$ python -q
>>> import numpy as np
>>> np.set_printoptions(precision=1, suppress=True, linewidth=100, sign=" ")
>>> def tidy(a):
...     return np.round(a, 1) + 0
... 
>>> J = np.load("block5.npy")
>>> J
array([[  5,   5,   5,   5,   5,   5,   5,   5,   5],
       [  5,  10,  10,  10,  10,  10,  10,  10,  10],
       [  5,  10,  15,  15,  15,  15,  15,  15,  15],
       [  5,  10,  15,  20,  20,  20,  20,  20,  20],
       [  5,  10,  15,  20,  25,  25,  25,  25,  25],
       [  5,  10,  15,  20,  25,  30,  30,  30,  30],
       [  5,  10,  15,  20,  25,  30,  35,  35,  35],
       [  5,  10,  15,  20,  25,  30,  35,  40,  40],
       [  5,  10,  15,  20,  25,  30,  35,  40,  45]])
>>> # symmetric, so the eigenvalues are real
>>> q, Rm = np.linalg.qr(J)
>>> tidy(q @ Rm)
array([[  5.,   5.,   5.,   5.,   5.,   5.,   5.,   5.,   5.],
       [  5.,  10.,  10.,  10.,  10.,  10.,  10.,  10.,  10.],
       [  5.,  10.,  15.,  15.,  15.,  15.,  15.,  15.,  15.],
       [  5.,  10.,  15.,  20.,  20.,  20.,  20.,  20.,  20.],
       [  5.,  10.,  15.,  20.,  25.,  25.,  25.,  25.,  25.],
       [  5.,  10.,  15.,  20.,  25.,  30.,  30.,  30.,  30.],
       [  5.,  10.,  15.,  20.,  25.,  30.,  35.,  35.,  35.],
       [  5.,  10.,  15.,  20.,  25.,  30.,  35.,  40.,  40.],
       [  5.,  10.,  15.,  20.,  25.,  30.,  35.,  40.,  45.]])
>>> np.trace(q @ q.T)
np.float64(9.0)
>>> tidy(q)
array([[-0.3,  0.9,  0. ,  0. ,  0. ,  0. ,  0. ,  0. ,  0. ],
       [-0.3, -0.1,  0.9,  0. ,  0. ,  0. ,  0. ,  0. ,  0. ],
       [-0.3, -0.1, -0.1,  0.9,  0. ,  0. ,  0. ,  0. ,  0. ],
       [-0.3, -0.1, -0.1, -0.2,  0.9,  0. ,  0. ,  0. ,  0. ],
       [-0.3, -0.1, -0.1, -0.2, -0.2,  0.9,  0. ,  0. ,  0. ],
       [-0.3, -0.1, -0.1, -0.2, -0.2, -0.2,  0.9,  0. ,  0. ],
       [-0.3, -0.1, -0.1, -0.2, -0.2, -0.2, -0.3,  0.8,  0. ],
       [-0.3, -0.1, -0.1, -0.2, -0.2, -0.2, -0.3, -0.4, -0.7],
       [-0.3, -0.1, -0.1, -0.2, -0.2, -0.2, -0.3, -0.4,  0.7]])
>>> q.shape, Rm.shape
((9, 9), (9, 9))
